$ python -q
>>> import numpy as np
>>> np.set_printoptions(precision=3, suppress=True, linewidth=140)
>>> arr = np.load("arr.npy")
>>> arr
array([[ 5,  6,  7],
       [ 8,  9, 10],
       [11, 12, 13],
       [14, 15, 16],
       [17, 18, 19],
       [20, 21, 22],
       [23, 24, 25],
       [26, 27, 28]])
>>> U, sigma, Vt = np.linalg.svd(arr)
>>> V = Vt[:(sigma > 1e-8).sum()]
>>> rng = np.random.default_rng(44)
>>> x0 = arr[5] + -3 * arr[0] + rng.integers(2) * np.eye(3)[1]
>>> x0
array([5., 4., 1.])
>>> print(V.T @ V)
[[ 0.833  0.333 -0.167]
 [ 0.333  0.333  0.333]
 [-0.167  0.333  0.833]]
>>> np.linalg.norm(arr, axis=1).argmax()
np.int64(7)
>>> round(np.linalg.norm(arr, "nuc"), 3)
np.float64(89.182)
>>> np.round(np.linalg.norm(arr, 2), 3)
np.float64(87.645)
>>> round(float(np.linalg.norm(arr[4] - arr[2])), 3)
10.392
>>> rank = np.linalg.matrix_rank(arr)
>>> rank
np.int64(2)
>>> ns = np.linalg.svd(arr)[2][rank:].T
>>> [int(np.linalg.matrix_rank(arr[:, :j + 1])) for j in range(3)]
[1, 2, 2]
>>> ns @ ns.T
array([[ 0.167, -0.333,  0.167],
       [-0.333,  0.667, -0.333],
       [ 0.167, -0.333,  0.167]])
>>> print(round(np.trace(np.linalg.pinv(arr) @ arr), 3))
2.0
>>> print(arr @ np.linalg.pinv(arr) @ arr)
[[ 5.  6.  7.]
 [ 8.  9. 10.]
 [11. 12. 13.]
 [14. 15. 16.]
 [17. 18. 19.]
 [20. 21. 22.]
 [23. 24. 25.]
 [26. 27. 28.]]
>>> np.linalg.lstsq(arr[:-1].T, arr[-1])[2]
np.int32(2)
>>> U, sigma, Vt = np.linalg.svd(arr, full_matrices=False)
>>> np.cumsum(sigma ** 2) / np.sum(sigma ** 2)
array([1., 1., 1.])
>>> np.allclose(U * sigma @ Vt, arr)
True
>>> np.abs(U[:, 0]).round(6).argmax()
np.int64(7)
>>> np.round(U.T @ U, 3) + 0
array([[1., 0., 0.],
       [0., 1., 0.],
       [0., 0., 1.]])
>>> np.round(Vt @ Vt.T, 3) + 0
array([[1., 0., 0.],
       [0., 1., 0.],
       [0., 0., 1.]])
>>> sigma.round(3) + 0
array([87.645,  1.537,  0.   ])
